% python3 -q
>>> import numpy as np
>>> np.set_printoptions(precision=2, suppress=True, linewidth=200)
>>> rd = lambda a: np.round(a, 2) + 0
>>> out = np.array([[0, 2, 2, 2, 3],
...     [3, 5, 4, 2, 3],
...     [0, 4, 4, 2, 2],
...     [4, 0, 5, 2, 1],
...     [0, 0, 0, 4, 0]])
>>> J = np.triu(out)
>>> J
array([[0, 2, 2, 2, 3],
       [0, 5, 4, 2, 3],
       [0, 0, 4, 2, 2],
       [0, 0, 0, 2, 1],
       [0, 0, 0, 0, 0]])
>>> out = np.array([[-3, -3], [-2, -4], [0, -1], [-2, 5], [-1, -5]])
>>> print(np.einsum("ik,kj->ij", J, out))
[[-11 -15]
 [-17 -29]
 [ -6  -4]
 [ -5   5]
 [  0   0]]
>>> np.linalg.matrix_rank(J @ out)
np.int64(2)
>>> print(np.einsum("ij->j", J))
[ 0  7 10  8  9]
>>> rd(np.linalg.norm(J, "nuc"))
np.float64(15.35)
>>> J[2] @ J[0]
np.int64(18)
>>> hat = np.triu(np.array([[0, 2, -2, 0, 1],
...     [2, 0, -2, -2, -2],
...     [-2, -1, 0, 2, 0],
...     [2, 2, -2, -2, 1],
...     [1, -1, -2, 1, -1]]), 1) + np.eye(5)
>>> out = hat @ J @ np.linalg.inv(hat)
>>> print(hat @ J - J @ hat)
[[ 0. 10.  4.  0.  4.]
 [ 0.  0.  2. -6.  2.]
 [ 0.  0.  0. -4.  0.]
 [ 0.  0.  0.  0. -2.]
 [ 0.  0.  0.  0.  0.]]
>>> out
array([[  0.,  12.,  26., -26.,  55.],
       [  0.,   5.,   6.,  -8.,  15.],
       [  0.,   0.,   4.,  -2.,   6.],
       [  0.,   0.,   0.,   2.,  -1.],
       [  0.,   0.,   0.,   0.,   0.]])
>>> np.trace(out), np.trace(J)
(np.float64(11.0), np.int64(11))
>>> np.poly(out)
array([  1., -11.,  38., -40.,   0.,   0.])
>>> r0 = np.array([-1, -2, -3])
>>> np.polyval(r0, out[1])
array([  -3.,  -38.,  -51.,  -51., -258.])
>>> np.convolve(out[1], r0)
array([  0.,  -5., -16., -19., -17.,  -6., -45.])
>>> arr = np.loadtxt("a.csv", delimiter=",")
>>> rd(arr)
array([[-0.49,  0.1 , -0.87],
       [ 0.73, -0.51, -0.46],
       [-0.49, -0.86,  0.18]])
>>> # orthonormal columns
>>> out = np.array([[-2, -2, 1], [-2, -2, -1], [1, 2, 0]])
>>> print(rd(np.einsum("ij,ij->i", arr, arr)))
[1. 1. 1.]
>>> rd(np.einsum("ik,kj->ji", arr, out))
array([[-0.09, -0.9 ,  2.86],
       [-0.96, -1.36,  3.04],
       [-0.58,  1.23,  0.37]])
>>> rd(out.T @ arr.T)
array([[-0.09, -0.9 ,  2.86],
       [-0.96, -1.36,  3.04],
       [-0.58,  1.23,  0.37]])
>>> np.vstack([arr, out.T]).shape
(6, 3)
>>> print(np.linalg.matrix_rank(arr @ out))
3
>>> rd(np.einsum("ij->j", arr))
array([-0.24, -1.27, -1.15])
>>> rng = np.random.default_rng(676737)
>>> labels = rng.permutation(3)
>>> out = arr[:, labels] * rng.choice([-1, 1], 3)
>>> rd(out)
array([[ 0.1 ,  0.87, -0.49],
       [-0.51,  0.46,  0.73],
       [-0.86, -0.18, -0.49]])
>>> left, _, Vh = np.linalg.svd(arr.T @ out)
>>> rd(np.linalg.lstsq(arr, out)[0])
array([[ 0.,  0.,  1.],
       [ 1.,  0.,  0.],
       [ 0., -1.,  0.]])
>>> x0 = np.array([3, 3, 2])
>>> target = arr @ x0
>>> coef, lr = np.zeros(3), 1 / np.linalg.norm(arr, 2) ** 2
>>> for i in range(250):
...     coef -= lr * arr.T @ (arr @ coef - target)
...     if i % 50 == 0: print(i, round(np.linalg.norm(arr @ coef - target), 2))
... 
0 0.0
50 0.0
100 0.0
150 0.0
200 0.0
>>> rd(np.linalg.cond(arr))
np.float64(1.0)
>>> print(coef)
[3. 3. 2.]
>>> out = J + rng.integers(-2, 3, (5, 4)) @ rng.integers(-2, 3, (4, 5))
>>> out
array([[ 0,  1,  2,  5,  0],
       [ 1,  5,  3,  5, -1],
       [ 5, -3,  7, -3,  3],
       [ 2, -2,  2,  2, -3],
       [-7,  2, -1,  3,  2]])
>>> rd(np.linalg.svd(out - J, compute_uv=False))
array([11.64,  8.08,  2.85,  1.01,  0.  ])
>>> np.abs(out - J).sum(axis=1)
array([ 7,  9, 17, 10, 15])
>>> E = np.load("test13.npy")
>>> E
array([[12.,  0., -4.],
       [ 0., -2.,  0.],
       [ 8.,  0.,  0.]])
>>> np.allclose(E, E.T)
False
>>> E.inv()
Traceback (most recent call last):
  File "<python-input-50>", line 1, in <module>
    E.inv()
    ^^^^^
AttributeError: 'numpy.ndarray' object has no attribute 'inv'
>>> np.linalg.determinant(E)
Traceback (most recent call last):
  File "<python-input-51>", line 1, in <module>
    np.linalg.determinant(E)
    ^^^^^^^^^^^^^^^^^^^^^
AttributeError: module 'numpy.linalg' has no attribute 'determinant'
>>> print(rd(np.linalg.det(E)))
-64.0
>>> print(np.trace(E))
10.0
>>> out = np.array([[-3, 1, 2], [-1, -4, -3], [0, -4, 2]])
>>> print(E @ out)
[[-36.  28.  16.]
 [  2.   8.   6.]
 [-24.   8.  16.]]
>>> print(np.einsum("ik,kj->ji", E, out))
[[-36.   2. -24.]
 [ 28.   8.   8.]
 [ 16.   6.  16.]]
>>> np.linalg.matrix_rank(np.vstack([E, out.T]))
np.int64(3)
>>> out.T @ E.T
array([[-36.,   2., -24.],
       [ 28.,   8.,   8.],
       [ 16.,   6.,  16.]])
>>> np.einsum("ik,kj->ij", E, out)
array([[-36.,  28.,  16.],
       [  2.,   8.,   6.],
       [-24.,   8.,  16.]])
>>> out = np.array([[2, 2], [2, 4]])
>>> basis = np.kron(out, E)
>>> print(np.linalg.matrix_rank(basis))
6
>>> basis.shape
(6, 6)
>>> K = np.load("arr.npy")
>>> K
array([[ 6., -2.],
       [-2.,  9.]])
>>> # symmetric
>>> out = np.array([[3, 6, 5], [1, 4, 4]])
>>> print(np.einsum("ij->j", K))
[4. 7.]
>>> np.einsum("ik,kj->ij", K, out)
array([[16., 28., 22.],
       [ 3., 24., 26.]])
>>> np.linalg.matrix_rank(np.vstack([K, out.T]))
np.int64(2)
>>> out.T @ K.T
array([[16.,  3.],
       [28., 24.],
       [22., 26.]])
>>> np.vstack([K, out.T]).shape
(5, 2)
>>> th = np.radians(15)
>>> R = np.eye(2)
>>> R[1, 1] = R[0, 0] = np.cos(th)
>>> R[1, 0], R[0, 1] = -np.sin(th), np.sin(th)
>>> print(rd(R))
[[ 0.97  0.26]
 [-0.26  0.97]]
>>> out = K @ R.T
>>> rd(np.linalg.svd(K, compute_uv=False)), rd(np.linalg.svd(out, compute_uv=False))
(array([10.,  5.]), array([10.,  5.]))
>>> print(rd(R.T @ R))
[[1. 0.]
 [0. 1.]]
>>> rd(R[:, 0] @ R[:, 1])
np.float64(0.0)
>>> rd(R @ R.T)
array([[1., 0.],
       [0., 1.]])
>>> rd(np.linalg.norm(R, axis=0))
array([1., 1.])
>>> rd(np.linalg.svd(R, compute_uv=False))
array([1., 1.])
>>> Lm = np.linalg.cholesky(K)
>>> rd(Lm @ Lm.T)
array([[ 6., -2.],
       [-2.,  9.]])
>>> rd(K / np.sqrt(np.outer(np.diag(K), np.diag(K))))
array([[ 1.  , -0.27],
       [-0.27,  1.  ]])
>>> x0 = np.array([2, 0])
>>> target = K @ x0
>>> coef, lr = np.zeros(2), 1 / np.linalg.norm(K, 2) ** 2
>>> for i in range(12):
...     coef -= lr * K.T @ (K @ coef - target)
...     if i % 2 == 0: print(i, round(np.linalg.norm(K @ coef - target), 2))
... 
0 6.71
2 3.77
4 2.12
6 1.19
8 0.67
10 0.38
>>> rd(coef)
array([ 1.95, -0.03])
>>> labels = rng.integers(0, 3, 5)
>>> M = np.triu((labels[:, None] == labels) & (rng.random((5, 5)) < 0.8), 1).astype(int)
>>> M += M.T
>>> M
array([[0, 1, 0, 0, 0],
       [1, 0, 0, 0, 0],
       [0, 0, 0, 0, 0],
       [0, 0, 0, 0, 1],
       [0, 0, 0, 1, 0]])
>>> # symmetric, so the eigenvalues are real
>>> left, s, Vh = np.linalg.svd(M)
>>> np.argmax(s[:-1] / (s[1:] + 1e-6)) + 1
np.int64(4)
>>> print(s)
[1. 1. 1. 1. 0.]
>>> out = left[:, :4] @ np.diag(s[:4]) @ Vh[:4]
>>> rd(np.linalg.norm(M - out) / np.linalg.norm(M))
np.float64(0.0)
>>> rd(np.linalg.norm(M - out, 2)), s[4]
(np.float64(0.0), np.float64(0.0))
>>> np.abs(M - out).max()
np.float64(0.0)
>>> np.linalg.matrix_rank(M, rtol=0.05)
np.int64(4)
>>> (M != 0).astype(int)
array([[0, 1, 0, 0, 0],
       [1, 0, 0, 0, 0],
       [0, 0, 0, 0, 0],
       [0, 0, 0, 0, 1],
       [0, 0, 0, 1, 0]])
>>> rd(np.sort(np.linalg.eigvals(M).real))
array([-1., -1.,  0.,  1.,  1.])
>>> np.flatnonzero(np.linalg.matrix_power((M != 0) + (M.T != 0) + np.eye(5), 5)[4])
array([3, 4])
>>> (np.linalg.matrix_power((M != 0) + (M.T != 0) + np.eye(5), 5) > 0).astype(int)
array([[1, 1, 0, 0, 0],
       [1, 1, 0, 0, 0],
       [0, 0, 1, 0, 0],
       [0, 0, 0, 1, 1],
       [0, 0, 0, 1, 1]])
>>> blk = np.stack([M, 5 * M, M[::-1]])
>>> np.einsum("bij,cij->bc", blk, blk)
array([[  4,  20,   0],
       [ 20, 100,   0],
       [  0,   0,   4]])
>>> rd(np.linalg.det(blk))
array([0., 0., 0.])
>>> print(np.linalg.matrix_rank(blk))
[4 4 4]
>>> np.linalg.matrix_rank(blk.reshape(3, -1))
np.int64(2)
>>> r = np.linalg.matrix_rank(M)
>>> print(r)
4
>>> ns = np.linalg.svd(M)[2][r:].T
>>> ns.shape
(5, 1)
>>> [int(np.linalg.matrix_rank(np.delete(M, i, axis=0))) for i in range(5)]
[3, 3, 4, 3, 3]
>>> rd(np.linalg.eigvalsh(M).min())
np.float64(-1.0)
>>> np.all(np.linalg.eigvalsh(M) > 0)
np.False_
>>> print([round(float(np.linalg.det(M[:i, :i])), 2) + 0 for i in range(1, 6)])
[0.0, -1.0, 0.0, 0.0, 0.0]
>>> r0 = np.array([1, 0, -2, -2, -1]) + 0.5
>>> mat = np.outer(r0, r0) / (r0 @ r0)
>>> rd(mat)
array([[ 0.31,  0.1 , -0.31, -0.31, -0.1 ],
       [ 0.1 ,  0.03, -0.1 , -0.1 , -0.03],
       [-0.31, -0.1 ,  0.31,  0.31,  0.1 ],
       [-0.31, -0.1 ,  0.31,  0.31,  0.1 ],
       [-0.1 , -0.03,  0.1 ,  0.1 ,  0.03]])
>>> # symmetric, so the eigenvalues are real
>>> rd(np.linalg.eigvals(mat).sum().real)
np.float64(1.0)
>>> rd(np.linalg.det(mat[::-1]))
np.float64(0.0)
>>> rd(np.einsum("ii->", mat))
np.float64(1.0)
>>> rd(np.linalg.det(mat.T))
np.float64(0.0)
>>> print(rd(np.linalg.det(2 * mat)), rd(np.linalg.det(mat)))
0.0 0.0
>>> rd(np.poly(mat))
array([ 1., -1.,  0.,  0.,  0.,  0.])
>>> x0 = np.ones(2)
>>> for _ in range(4):
...     x0 = K @ x0
...     x0 /= np.linalg.norm(x0)
...     print(round(x0 @ K @ x0, 2))
... 
6.54
8.2
9.38
9.83
>>> rd(x0)
array([-0.27,  0.96])
>>> np.unique(mat.round(6), axis=0).shape
(4, 5)
>>> np.allclose(mat[:-1].T @ np.linalg.lstsq(mat[:-1].T, mat[-1])[0], mat[-1])
True
>>> np.linalg.lstsq(mat[:-1].T, mat[-1])[2]
np.int32(1)
>>> np.abs(np.diag(np.linalg.qr(mat)[1])) > 1e-9
array([ True, False, False, False, False])
>>> th = np.radians(30)
>>> R = np.eye(5)
>>> R[1, 1] = R[4, 4] = np.cos(th)
>>> R[1, 4], R[4, 1] = -np.sin(th), np.sin(th)
>>> rd(R)
array([[ 1.  ,  0.  ,  0.  ,  0.  ,  0.  ],
       [ 0.  ,  0.87,  0.  ,  0.  , -0.5 ],
       [ 0.  ,  0.  ,  1.  ,  0.  ,  0.  ],
       [ 0.  ,  0.  ,  0.  ,  1.  ,  0.  ],
       [ 0.  ,  0.5 ,  0.  ,  0.  ,  0.87]])
>>> out = mat @ R.T
>>> rd(np.linalg.det(R)), rd(np.trace(R))
(np.float64(1.0), np.float64(4.73))
>>> rd(np.linalg.svd(mat, compute_uv=False)), rd(np.linalg.svd(out, compute_uv=False))
(array([1., 0., 0., 0., 0.]), array([1., 0., 0., 0., 0.]))
>>> m1 = np.loadtxt("sample8.csv", delimiter=",")
>>> print(m1)
[[ 0.5   1.3  -2.56]
 [ 0.9   0.3  -0.63]
 [-1.2  -0.6   1.2 ]
 [-1.7  -2.3   4.63]
 [ 0.5  -1.7   3.43]
 [-0.1  -0.7   1.4 ]
 [ 1.6   1.   -1.99]
 [-1.6  -1.5   3.  ]
 [-0.4   0.9  -1.84]
 [-0.3  -2.    4.  ]
 [-0.6  -0.3   0.58]
 [-2.   -0.5   1.  ]
 [-1.4   0.9  -1.8 ]
 [-1.1  -0.2   0.38]
 [ 0.    0.5  -1.01]
 [-0.9   0.8  -1.6 ]
 [-0.5  -1.1   2.22]
 [-1.    0.2  -0.38]]
>>> Ac = (m1 - m1.mean(axis=0)) / m1.std(axis=0)
>>> Ac.std(axis=0)
array([1., 1., 1.])
>>> print(np.argwhere(np.abs(Ac) > 2))
[[6 0]]
>>> coef = np.linalg.lstsq(np.delete(Ac, 0, axis=1), Ac[:, 0])[0]
>>> rd(1 - np.var(Ac[:, 0] - np.delete(Ac, 0, axis=1) @ coef))
np.float64(0.13)
>>> print(rd(coef))
[13.5  13.16]
>>> labels = m1[:, 0] > np.median(m1[:, 0])
>>> r0 = m1[labels].mean(axis=0) - m1[~labels].mean(axis=0)
>>> rd((((m1 - m1.mean(axis=0)) @ r0 > 0) == labels).mean())
np.float64(0.78)
>>> ((m1 - m1.mean(axis=0)) @ r0 > 0).astype(int)
array([1, 1, 0, 0, 0, 1, 1, 0, 1, 0, 0, 0, 0, 0, 1, 1, 0, 0])
>>> r0 = np.array([6, 8])
>>> rd(np.correlate(m1[2], m1[17], "full"))
array([ 0.46, -0.01,  0.62,  0.84, -1.2 ])
>>> rd(np.polyval(r0, m1[2]))
array([ 0.8,  4.4, 15.2])
>>> rd(np.cross(m1[2, :3], m1[17, :3]))
array([-0.01, -1.66, -0.84])
>>> W0 = np.load("w.npy")
>>> W0
array([[-0.9 , -0.4 ,  0.9 , -0.9 ,  0.2 ],
       [-0.12,  0.06, -0.93,  2.21, -0.04],
       [-0.1 ,  0.1 , -0.9 ,  2.2 , -0.1 ]])
>>> left, s, Vh = np.linalg.svd(W0)
>>> rd(s)
array([3.59, 1.07, 0.05])
>>> out = left[:, :2] @ np.diag(s[:2]) @ Vh[:2]
>>> np.linalg.matrix_rank(out)
np.int64(2)
>>> print(np.linalg.matrix_rank(W0, rtol=0.05))
2
>>> print(rd(np.abs(W0 - out).max()))
0.03
>>> rd(np.linalg.norm(W0, 2) / np.linalg.norm(W0))
np.float64(0.96)
>>> rd(W0[1] @ W0[2])
np.float64(5.72)
>>> rd(np.linalg.norm(W0, 1)), rd(np.linalg.norm(W0, np.inf))
(np.float64(5.31), np.float64(3.4))
>>> np.linalg.norm(W0, axis=1).argmax()
np.int64(1)
>>> rd(np.linalg.norm(W0[1], 1)), rd(np.linalg.norm(W0[1], np.inf))
(np.float64(3.36), np.float64(2.21))
>>> rd(np.linalg.norm(W0[1] - W0[2]))
np.float64(0.08)
>>> rd(np.linalg.norm(W0, axis=1))
array([1.62, 2.4 , 2.38])
>>> print(rd(np.linalg.norm(W0, "nuc")))
4.72
>>> r0, v = W0[0], W0[2]
>>> rd(r0 @ v)
np.float64(-2.76)
>>> p = (r0 @ v) / (r0 @ r0) * r0
>>> rd(np.outer(r0, v))
array([[ 0.09, -0.09,  0.81, -1.98,  0.09],
       [ 0.04, -0.04,  0.36, -0.88,  0.04],
       [-0.09,  0.09, -0.81,  1.98, -0.09],
       [ 0.09, -0.09,  0.81, -1.98,  0.09],
       [-0.02,  0.02, -0.18,  0.44, -0.02]])
>>> rd((v - p) @ r0)
np.float64(0.0)
>>> rd(np.linalg.norm(r0 + v) ** 2 + np.linalg.norm(r0 - v) ** 2)
np.float64(16.62)
